>>> import numpy as np
>>> np.set_printoptions(precision=1, suppress=True, linewidth=120)
>>> tidy = lambda a: np.round(a, 1) + 0
>>> C = 3 * np.array([[-3.0, 0.3, 1.1, -0.4], [-1.0, -0.1, -0.4, -1.6]])
>>> rng = np.random.default_rng(290)
>>> lab = rng.integers(0, 2, 25)
>>> feats = C[lab] + rng.normal(size=(25, 4))
>>> tidy(feats)
array([[ -8.3,   2.1,   2.8,  -1. ],
       [ -9.2,   1. ,   3.6,  -1.7],
       [ -7.4,   2.2,   3.6,   0.5],
       [-10.9,   1.4,   2.8,  -0.9],
       [ -8.2,   1.6,   5.5,  -2. ],
       [ -9.4,   0.6,   3.4,  -1.3],
       [ -8.8,   0.2,   3. ,  -3.2],
       [ -8.1,  -0.7,   2.2,  -2.2],
       [ -3.8,   1.7,  -0.6,  -5. ],
       [ -4.5,  -0.6,  -0.7,  -4. ],
       [ -3.9,  -2.1,  -0.7,  -4.8],
       [ -2.7,   0.7,   0.2,  -5.8],
       [ -6.9,   1. ,   3.1,  -2.8],
       [ -9.4,  -1.2,   2.5,  -2. ],
       [ -9.6,  -0.5,   3.5,  -0.7],
       [-10.8,   0.2,   5.8,  -0.3],
       [ -2.8,  -0.6,  -0.8,  -5.7],
       [ -3. ,  -0.3,  -2.1,  -3.7],
       [ -8.4,   0.2,   2.8,  -0.7],
       [ -2.1,   1. ,  -0.4,  -5.5],
       [ -3.3,   0.1,  -1.7,  -5.3],
       [ -5. ,   0.2,  -1.4,  -4.5],
       [ -6.9,   3.7,   2.3,  -0.6],
       [ -3.5,   0. ,  -0.7,  -7.2],
       [ -8.7,   2.3,   3.6,  -0.8]])
>>> hat = feats @ np.linalg.solve(feats.T @ feats, feats.T)
>>> tidy(np.trace(hat))
np.float64(4.0)
>>> tidy(np.diag(hat))
array([0.1, 0.1, 0.1, 0.2, 0.3, 0.1, 0.1, 0.1, 0.2, 0.1, 0.2, 0.2, 0.1, 0.2, 0.1, 0.2, 0.1, 0.2, 0.1, 0.2, 0.1, 0.2,
       0.3, 0.2, 0.1])
>>> tidy(np.linalg.eigvalsh(hat))
array([0., 0., 0., 0., 0., 0., 0., 0., 0., 0., 0., 0., 0., 0., 0., 0., 0., 0., 0., 0., 0., 1., 1., 1., 1.])
>>> np.allclose(hat @ hat, hat)
True
>>> G = np.cov(feats, rowvar=False)
>>> tidy(np.corrcoef(feats.T))
array([[ 1. , -0.2, -0.9, -0.9],
       [-0.2,  1. ,  0.4,  0.4],
       [-0.9,  0.4,  1. ,  0.8],
       [-0.9,  0.4,  0.8,  1. ]])
>>> tidy(G)
array([[ 8. , -0.7, -5.7, -5.3],
       [-0.7,  1.6,  1.1,  1.1],
       [-5.7,  1.1,  5.3,  4.1],
       [-5.3,  1.1,  4.1,  4.6]])
>>> w, evecs = np.linalg.eigh(G)
>>> np.abs(evecs[:, -1]).round(6).argmax()
np.int64(0)
>>> tidy(w)
array([ 0.4,  0.9,  1.7, 16.5])
>>> tidy(w.sum()), tidy(np.trace(G))
(np.float64(19.6), np.float64(19.6))
>>> tidy(np.linalg.eigvalsh(G + 5 * np.eye(4)))
array([ 5.4,  5.9,  6.7, 21.5])
>>> m1 = 4 * np.eye(3) + np.eye(3, k=1)
>>> m1
array([[4., 1., 0.],
       [0., 4., 1.],
       [0., 0., 4.]])
>>> # triangular: eigenvalues sit on the diagonal
>>> B = np.linalg.inv(m1)
>>> m1 @ B
array([[1., 0., 0.],
       [0., 1., 0.],
       [0., 0., 1.]])
>>> tidy(B)
array([[ 0.2, -0.1,  0. ],
       [ 0. ,  0.2, -0.1],
       [ 0. ,  0. ,  0.2]])
>>> np.allclose(B, m1.T)
False
>>> tidy(np.linalg.det(m1) * B)
array([[16., -4.,  1.],
       [ 0., 16., -4.],
       [ 0.,  0., 16.]])
>>> tidy(np.linalg.slogdet(m1)[0])
np.float64(1.0)
>>> (np.abs(B) > 1e-9).astype(int)
array([[1, 1, 1],
       [0, 1, 1],
       [0, 0, 1]])
>>> tidy(np.linalg.inv(B))
array([[4., 1., 0.],
       [0., 4., 1.],
       [0., 0., 4.]])
